% python3 -q
>>> import numpy as np
>>> from numpy import linalg as LA
>>> np.set_printoptions(precision=2, suppress=True, linewidth=120, legacy="1.25")
>>> E = np.load("test7.npy")
>>> E
array([[ 2,  0,  0,  0,  0,  0],
       [ 1,  1,  0,  0,  0,  0],
       [ 0, -2, -2,  0,  0,  0],
       [ 0, -2,  2, -2,  0,  0],
       [ 2, -2, -1,  1, -1,  0],
       [ 1, -2, -2,  1,  1, -2]])
>>> gram = E.T @ E
>>> np.trace(gram), (E ** 2).sum()
(52, 52)
>>> LA.svd(E, compute_uv=False) ** 2
array([27.34, 12.55,  7.58,  3.54,  0.96,  0.03])
>>> gram
array([[10, -5, -4,  3, -1, -2],
       [-5, 17,  6,  0,  0,  4],
       [-4,  6, 13, -7, -1,  4],
       [ 3,  0, -7,  6,  0, -2],
       [-1,  0, -1,  0,  2, -2],
       [-2,  4,  4, -2, -2,  4]])
>>> E.reshape(-1, 2)
array([[ 2,  0],
       [ 0,  0],
       [ 0,  0],
       [ 1,  1],
       [ 0,  0],
       [ 0,  0],
       [ 0, -2],
       [-2,  0],
       [ 0,  0],
       [ 0, -2],
       [ 2, -2],
       [ 0,  0],
       [ 2, -2],
       [-1,  1],
       [-1,  0],
       [ 1, -2],
       [-2,  1],
       [ 1, -2]])
>>> E.reshape(2, -1)
array([[ 2,  0,  0,  0,  0,  0,  1,  1,  0,  0,  0,  0,  0, -2, -2,  0,  0,  0],
       [ 0, -2,  2, -2,  0,  0,  2, -2, -1,  1, -1,  0,  1, -2, -2,  1,  1, -2]])
>>> blk = E.reshape(6, 2, -1)
>>> blk[:, 0]
array([[ 2,  0,  0],
       [ 1,  1,  0],
       [ 0, -2, -2],
       [ 0, -2,  2],
       [ 2, -2, -1],
       [ 1, -2, -2]])
>>> np.einsum("ihd,ihd->ih", blk, blk)
array([[4, 0],
       [2, 0],
       [8, 0],
       [8, 4],
       [9, 2],
       [9, 6]])
>>> w1 = np.array([[0, -1], [-2, 0], [1, 2], [-2, 0], [2, 0], [-1, -2]])
>>> b = np.array([3, 2])
>>> H = np.maximum(E @ w1 + b, 0)
>>> (H > 0).astype(int)
array([[1, 0],
       [1, 1],
       [1, 0],
       [1, 1],
       [1, 0],
       [1, 1]])
>>> Z = np.array([[0, 1, 0], [-1, 5, -4]])
>>> (H @ Z).round(6).argmax(axis=1)
array([1, 1, 1, 1, 1, 1])
>>> H @ Z
array([[  0,   3,   0],
       [ -1,   6,  -4],
       [  0,   5,   0],
       [ -6,  43, -24],
       [  0,   2,   0],
       [ -1,  12,  -4]])
>>> w1 @ Z
array([[  1,  -5,   4],
       [  0,  -2,   0],
       [ -2,  11,  -8],
       [  0,  -2,   0],
       [  0,   2,   0],
       [  2, -11,   8]])
>>> M = np.loadtxt("sample14.csv", delimiter=",")
>>> M
array([[-0.09, -1.28, -0.57,  4.79],
       [-0.4 , -0.69,  0.27,  5.41],
       [-0.14,  1.05, -1.07,  6.2 ],
       [ 1.52,  0.23, -0.27,  5.55],
       [-1.01, -0.47, -1.57,  5.38],
       [ 0.56, -1.16,  1.35,  3.74],
       [ 0.58, -0.65,  0.94,  3.51],
       [ 2.13,  0.07, -1.26,  5.36],
       [ 1.28,  0.65,  0.1 ,  4.72],
       [ 0.17, -1.41, -0.21,  3.1 ],
       [ 0.94,  0.76,  0.22,  6.02],
       [-3.3 ,  0.87,  2.53,  6.07],
       [ 1.58,  0.62, -1.44,  4.67],
       [ 0.73,  0.41,  0.89,  5.72],
       [-0.18,  0.28, -0.2 ,  6.01],
       [ 1.08,  0.54,  1.06,  5.14],
       [ 1.48, -0.39, -0.72,  4.91],
       [-0.89, -0.54,  1.45,  6.16],
       [-0.57,  0.37, -2.43,  5.3 ]])
>>> idx = M[:, 0] > np.median(M[:, 0])
>>> r0 = M[idx].mean(axis=0) - M[~idx].mean(axis=0)
>>> idx.astype(int)
array([0, 0, 0, 1, 0, 0, 1, 1, 1, 0, 1, 0, 1, 1, 0, 1, 1, 0, 0])
>>> J = np.array([[-3.0, 1.0, 0.0, 1.0, 0.0, 3.0],
...     [-1.0, 1.0, 3.0, 2.0, 0.0, 1.0],
...     [0.0, 0.0, -4.0, -4.0, 7.0, -6.0],
...     [0.0, 0.0, 9.0, -9.0, 4.0, 9.0],
...     [0.0, 0.0, -7.0, 8.0, -9.0, -4.0],
...     [0.0, 0.0, -7.0, 8.0, 5.0, -1.0]])
>>> J
array([[-3.,  1.,  0.,  1.,  0.,  3.],
       [-1.,  1.,  3.,  2.,  0.,  1.],
       [ 0.,  0., -4., -4.,  7., -6.],
       [ 0.,  0.,  9., -9.,  4.,  9.],
       [ 0.,  0., -7.,  8., -9., -4.],
       [ 0.,  0., -7.,  8.,  5., -1.]])
>>> (J + J.T) / 2
array([[-3. ,  0. ,  0. ,  0.5,  0. ,  1.5],
       [ 0. ,  1. ,  1.5,  1. ,  0. ,  0.5],
       [ 0. ,  1.5, -4. ,  2.5,  0. , -6.5],
       [ 0.5,  1. ,  2.5, -9. ,  6. ,  8.5],
       [ 0. ,  0. ,  0. ,  6. , -9. ,  0.5],
       [ 1.5,  0.5, -6.5,  8.5,  0.5, -1. ]])
>>> np.trace(J)
-25.0
>>> np.allclose(J @ J.T, J.T @ J)
False
>>> np.round(LA.det(J), 2)
7614.0
>>> LA.determinant(J)
Traceback (most recent call last):
  File "<python-input-33>", line 1, in <module>
    LA.determinant(J)
    ^^^^^^^^^^^^^^
AttributeError: module 'numpy.linalg' has no attribute 'determinant'
>>> LA.matrix_power(J, 3)
array([[  -22.,     6.,    37.,    50.,  -188.,   128.],
       [   -6.,     2.,  -414.,   431.,  -391.,  -328.],
       [    0.,     0.,  1845., -1800.,  1114.,  1284.],
       [    0.,     0.,  3041., -1501., -1984.,  2605.],
       [    0.,     0., -3482.,  2152.,  1119., -2808.],
       [    0.,     0.,  -592.,    44.,  1534.,  -367.]])
>>> np.round(np.abs(LA.eigvals(J)).max(), 2)
15.78
>>> (J - J.T) / 2
array([[ 0. ,  1. ,  0. ,  0.5,  0. ,  1.5],
       [-1. ,  0. ,  1.5,  1. ,  0. ,  0.5],
       [ 0. , -1.5,  0. , -6.5,  7. ,  0.5],
       [-0.5, -1. ,  6.5,  0. , -2. ,  0.5],
       [ 0. ,  0. , -7. ,  2. ,  0. , -4.5],
       [-1.5, -0.5, -0.5, -0.5,  4.5,  0. ]])
>>> vec = np.array([0, 0, -1, 5, 5, -4])
>>> y = J @ vec
>>> y
array([ -7.,   3.,  43., -70.,  18.,  76.])
>>> np.round(LA.solve(J.T, J[0]), 2) + 0
array([1., 0., 0., 0., 0., 0.])
>>> Uu, sig, vt = LA.svd(J)
>>> sig
array([22.35, 13.  ,  8.48,  3.31,  3.08,  0.3 ])
>>> Y = Uu[:, :5] @ np.diag(sig[:5]) @ vt[:5]
>>> LA.matrix_rank(Y)
5
>>> vec = np.array([5, 4, 5, 0, 2, 3])
>>> y = J @ vec
>>> b, lr = np.zeros(6), 1 / LA.norm(J, 2) ** 2
>>> for i in range(15):
...     b -= lr * J.T @ (J @ b - y)
...     if i % 5 == 0: print(i, round(LA.norm(J @ b - y), 2))
... 
0 24.09
5 15.79
10 12.97
>>> round(LA.cond(J), 2)
73.62
>>> b
array([ 0.53, -0.02,  3.88, -1.04,  1.53,  3.32])
>>> arr = np.array([[3.05, 3.0, 1.0], [0.0, 3.05, 3.0], [3.0, 3.0, 1.05]])
>>> O = arr.astype(float).copy()
>>> for j in range(3):
...     O[:, j] -= O[:, :j] @ (O[:, :j].T @ O[:, j])
...     O[:, j] /= LA.norm(O[:, j])
... 
>>> np.round(O.T @ O, 2) + 0
array([[1., 0., 0.],
       [0., 1., 0.],
       [0., 0., 1.]])
>>> O
array([[ 0.71, -0.01, -0.7 ],
       [ 0.  ,  1.  , -0.01],
       [ 0.7 ,  0.01,  0.71]])
>>> LA.eigvals(O)
array([0.71+0.7j, 0.71-0.7j, 1.  +0.j ])
>>> round(float(LA.det(O[::-1])), 2)
-1.0
>>> np.round(np.einsum("ii->", O), 2)
2.43
>>> np.round(LA.eigvals(O).sum().real, 2)
2.43
>>> Z = np.sign(np.array([[3, 2, 0], [1, 1, 0], [4, 0, 5]]))
>>> Y = (np.tril(Z, -1) + np.eye(3)) @ (np.triu(Z, 1) + np.eye(3))
>>> vals = np.array([4, 1, 1])
>>> feats = np.rint(Y * vals @ LA.inv(Y)) + 0
>>> feats
array([[ 7., -3.,  0.],
       [ 6., -2.,  0.],
       [ 6., -3.,  1.]])
>>> vals, vecs = LA.eig(feats)
>>> np.prod(vals)
4.0
>>> data = np.tanh(np.array([[0.5],
...     [-0.8],
...     [2.2],
...     [0.5],
...     [1.0],
...     [-0.8],
...     [0.4],
...     [0.5],
...     [0.7],
...     [0.1],
...     [-0.4],
...     [0.6],
...     [1.0],
...     [-0.9],
...     [2.1],
...     [0.4],
...     [-0.2],
...     [0.9],
...     [0.4],
...     [1.1],
...     [1.1],
...     [0.8],
...     [0.4],
...     [0.2],
...     [1.3],
...     [0.8],
...     [2.1],
...     [-0.7]]) @ np.array([[-1.2, 0.2, 0.8]]))
>>> data
array([[-0.54,  0.1 ,  0.38],
       [ 0.74, -0.16, -0.56],
       [-0.99,  0.41,  0.94],
       [-0.54,  0.1 ,  0.38],
       [-0.83,  0.2 ,  0.66],
       [ 0.74, -0.16, -0.56],
       [-0.45,  0.08,  0.31],
       [-0.54,  0.1 ,  0.38],
       [-0.69,  0.14,  0.51],
       [-0.12,  0.02,  0.08],
       [ 0.45, -0.08, -0.31],
       [-0.62,  0.12,  0.45],
       [-0.83,  0.2 ,  0.66],
       [ 0.79, -0.18, -0.62],
       [-0.99,  0.4 ,  0.93],
       [-0.45,  0.08,  0.31],
       [ 0.24, -0.04, -0.16],
       [-0.79,  0.18,  0.62],
       [-0.45,  0.08,  0.31],
       [-0.87,  0.22,  0.71],
       [-0.87,  0.22,  0.71],
       [-0.74,  0.16,  0.56],
       [-0.45,  0.08,  0.31],
       [-0.24,  0.04,  0.16],
       [-0.92,  0.25,  0.78],
       [-0.74,  0.16,  0.56],
       [-0.99,  0.4 ,  0.93],
       [ 0.69, -0.14, -0.51]])
>>> vec = np.array([-3, -1, 1])
>>> y = data @ vec
>>> LA.solve(data.T @ data, data.T @ y)
array([-3., -1.,  1.])
>>> try:
...     LA.solve(data, y)
... except LA.LinAlgError as e:
...     print(repr(e))
... 
LinAlgError('Last 2 dimensions of the array must be square')
>>> y
array([ 1.89, -2.64,  3.5 ,  1.89,  2.97, -2.64,  1.57,  1.89,  2.43,  0.42, -1.57,  2.18,  2.97, -2.82,  3.5 ,  1.57,
       -0.83,  2.82,  1.57,  3.09,  3.09,  2.64,  1.57,  0.83,  3.27,  2.64,  3.5 , -2.43])
>>> np.round(LA.pinv(data) @ data, 2) + 0
array([[1., 0., 0.],
       [0., 1., 0.],
       [0., 0., 1.]])
>>> rng = np.random.default_rng(81)
>>> y = y + 0.1 * rng.normal(size=28)
>>> y
array([ 1.95, -2.56,  3.43,  1.94,  3.09, -2.63,  1.7 ,  2.01,  2.4 ,  0.48, -1.51,  2.31,  3.  , -3.  ,  3.54,  1.64,
       -0.81,  2.88,  1.46,  3.22,  3.11,  2.52,  1.51,  0.82,  3.33,  2.58,  3.69, -2.47])
>>> b, *_ = LA.lstsq(data, y)
>>> round(LA.norm(y - data @ b), 2)
0.44
>>> np.round(data.T @ (y - data @ b), 2) + 0
array([0., 0., 0.])
>>> b
array([-2.5 , -1.96,  1.99])
>>> b.round()
array([-3., -2.,  2.])
>>> A = rng.normal(size=(17, 3)) + 10 * np.array([4, 5, 5])
>>> A
array([[39.53, 49.12, 49.94],
       [41.33, 49.43, 49.71],
       [40.47, 48.55, 50.67],
       [40.58, 50.95, 50.96],
       [40.81, 50.21, 49.23],
       [40.16, 48.83, 49.78],
       [39.56, 50.05, 50.23],
       [39.3 , 49.76, 49.66],
       [37.9 , 49.2 , 47.61],
       [40.15, 48.56, 48.85],
       [39.73, 49.9 , 51.37],
       [39.23, 51.87, 51.48],
       [40.12, 50.98, 51.27],
       [40.79, 49.46, 49.9 ],
       [40.59, 51.04, 50.88],
       [40.22, 50.34, 50.22],
       [40.27, 49.23, 48.13]])
>>> dist = LA.norm(A[:, None] - A[None], axis=-1)
>>> dist[4].round(6).argsort(kind="stable")[:4]
array([ 4, 13,  1, 15])
>>> dist[:5, :5]
array([[0.  , 1.84, 1.32, 2.34, 1.83],
       [1.84, 0.  , 1.56, 2.1 , 1.06],
       [1.32, 1.56, 0.  , 2.42, 2.23],
       [2.34, 2.1 , 2.42, 0.  , 1.89],
       [1.83, 1.06, 2.23, 1.89, 0.  ]])
>>> LA.norm(A - A.mean(axis=0), axis=1)
array([0.89, 1.38, 1.53, 1.56, 1.14, 1.05, 0.57, 0.82, 3.27, 1.73, 1.42, 2.64, 1.7 , 0.85, 1.58, 0.56, 1.97])
>>> LA.matrix_rank(dist ** 2)
5
>>> cen = (A - A.mean(axis=0)) / A.std(axis=0)
>>> cen.std(axis=0)
array([1., 1., 1.])
>>> b = LA.lstsq(np.delete(cen, 0, axis=1), cen[:, 0])[0]
>>> np.round(1 - np.var(cen[:, 0] - np.delete(cen, 0, axis=1) @ b), 2)
0.1
>>> b
array([-0.25,  0.4 ])
>>> cen = A - A.mean(axis=0)
>>> Uu, sig, vt = LA.svd(cen, full_matrices=False)
>>> LA.matrix_rank(cen)
3
>>> np.searchsorted(np.cumsum(sig ** 2) / (sig ** 2).sum(), 0.9) + 1
3
>>> np.abs(vt[-1])
array([0.44, 0.67, 0.6 ])
>>> np.abs(vt[0]).argmax()
2
>>> vt[0] * np.sign(vt[0, np.abs(vt[0]).argmax()])
array([0.15, 0.6 , 0.78])
>>> Uu, sig, vt = LA.svd(A)
>>> np.argmax(sig[:-1] / (sig[1:] + 1e-6)) + 1
1
>>> sig
array([334.7 ,   3.51,   2.55])
>>> Y = Uu[:, :1] @ np.diag(sig[:1]) @ vt[:1]
>>> LA.matrix_rank(Y)
1
>>> round(LA.norm(A - Y, 2), 2), np.round(sig[1], 2)
(3.51, 3.51)
>>> Y = A / LA.norm(A, axis=1, keepdims=True)
>>> gram = Y @ Y.T
>>> (gram - 2 * np.eye(17)).round(6).argmax(axis=1)
array([ 3,  9,  5, 14, 16, 13,  7,  6,  7, 13,  0, 12,  6,  9,  3,  3,  4])
>>> K = np.load("data.npy")
>>> K
array([[ 10,   2,   0,   2],
       [-10,  -2,   2,   2],
       [ -5,  -1,  -2,  -1],
       [ 10,   2,   2,  -1],
       [ -5,  -1,  -1,  -1],
       [  5,   1,  -2,  -2]])
>>> Uu, sig, vt = LA.svd(K)
>>> np.argmax(sig[:-1] / (sig[1:] + 1e-6)) + 1
3
>>> Y = Uu[:, :3] @ np.diag(sig[:3]) @ vt[:3]
>>> round(LA.norm(K - Y, 2), 2), round(sig[3], 2)
(0.0, 0.0)
>>> round(float(LA.norm(K - Y) / LA.norm(K)), 2)
0.0
>>> LA.matrix_rank(Y)
3
>>> dist = LA.norm(M[:, None] - M[None], axis=-1)
>>> dist[1].round(6).argsort(kind="stable")[:4]
array([ 1,  0, 14, 17])
>>> dist.mean(axis=1).argmax()
11
>>> (dist + 1e9 * np.eye(19)).round(6).argmin(axis=1)
array([ 1,  0, 14, 16, 18,  6,  5, 12,  3,  6, 13, 17,  7, 15,  2, 13,  3,  1,  4])
>>> LA.matrix_rank(dist ** 2)
6
>>> Uu, sig, vt = LA.svd(K)
>>> vecs = vt[:(sig > 1e-8).sum()]
>>> vec = K[4] + -1 * K[2] + rng.integers(2) * np.eye(4)[0]
>>> vec
array([0., 0., 1., 0.])
>>> LA.matrix_rank(np.vstack([K, vec]))
3
>>> np.allclose(vecs.T @ vecs @ vec, vec)
True
>>> np.round(vecs.T @ vecs, 2) + 0
array([[0.96, 0.19, 0.  , 0.  ],
       [0.19, 0.04, 0.  , 0.  ],
       [0.  , 0.  , 1.  , 0.  ],
       [0.  , 0.  , 0.  , 1.  ]])
